In [1]: import numpy as np

In [2]: import numpy.linalg as la

In [3]: np.set_printoptions(precision=2, suppress=True, linewidth=100)

In [4]: rd = lambda a: np.round(a, 2) + 0

In [5]: mat = np.loadtxt("w.csv", delimiter=",")

In [6]: mat
Out[6]: 
array([[-3.04, -4.31, -8.49],
       [-6.07,  1.44, -7.81],
       [ 4.87,  7.99, -3.53],
       [ 8.62,  4.99, -0.93],
       [-3.12, -9.12, -2.65],
       [ 5.22, -8.  ,  2.96],
       [ 3.43,  2.93,  8.92],
       [-8.04, -0.96, -5.87],
       [ 5.32,  5.64, -6.31],
       [-4.36,  8.7 , -2.32],
       [-1.35, -7.11,  6.9 ],
       [-0.38,  0.14,  9.99],
       [-5.13, -8.52, -1.04],
       [-5.21,  0.45,  8.53],
       [-6.18, -7.77,  1.2 ],
       [-3.64,  9.17,  1.61],
       [ 7.41, -5.16,  4.3 ],
       [-3.1 , -2.68,  9.12],
       [-0.04,  7.48,  6.64],
       [-6.12, -7.53,  2.42]])

In [7]: O, r_ = la.qr(mat)

In [8]: np.allclose(r_.T @ r_, mat.T @ mat)
Out[8]: True

In [9]: print(rd(r_))
[[ 22.66   7.25   2.17]
 [  0.   -27.12   3.37]
 [  0.     0.    26.12]]

In [10]: rd(abs(r_[0, 0])), rd(la.norm(mat[:, 0]))
Out[10]: (np.float64(22.66), np.float64(22.66))

In [11]: F = np.array([[0, 2, -3, -1], [0, 0, 4, 0], [0, 0, 0, -2], [0, 0, 0, 0]])

In [12]: F
Out[12]: 
array([[ 0,  2, -3, -1],
       [ 0,  0,  4,  0],
       [ 0,  0,  0, -2],
       [ 0,  0,  0,  0]])

In [13]: print(la.matrix_power(F, 4))
[[0 0 0 0]
 [0 0 0 0]
 [0 0 0 0]
 [0 0 0 0]]

In [14]: F @ F
Out[14]: 
array([[ 0,  0,  8,  6],
       [ 0,  0,  0, -8],
       [ 0,  0,  0,  0],
       [ 0,  0,  0,  0]])

In [15]: print(np.trace(F))
0

In [16]: F.inv()
---------------------------------------------------------------------------
AttributeError                            Traceback (most recent call last)
Cell In[16], line 1
----> 1 F.inv()

AttributeError: 'numpy.ndarray' object has no attribute 'inv'
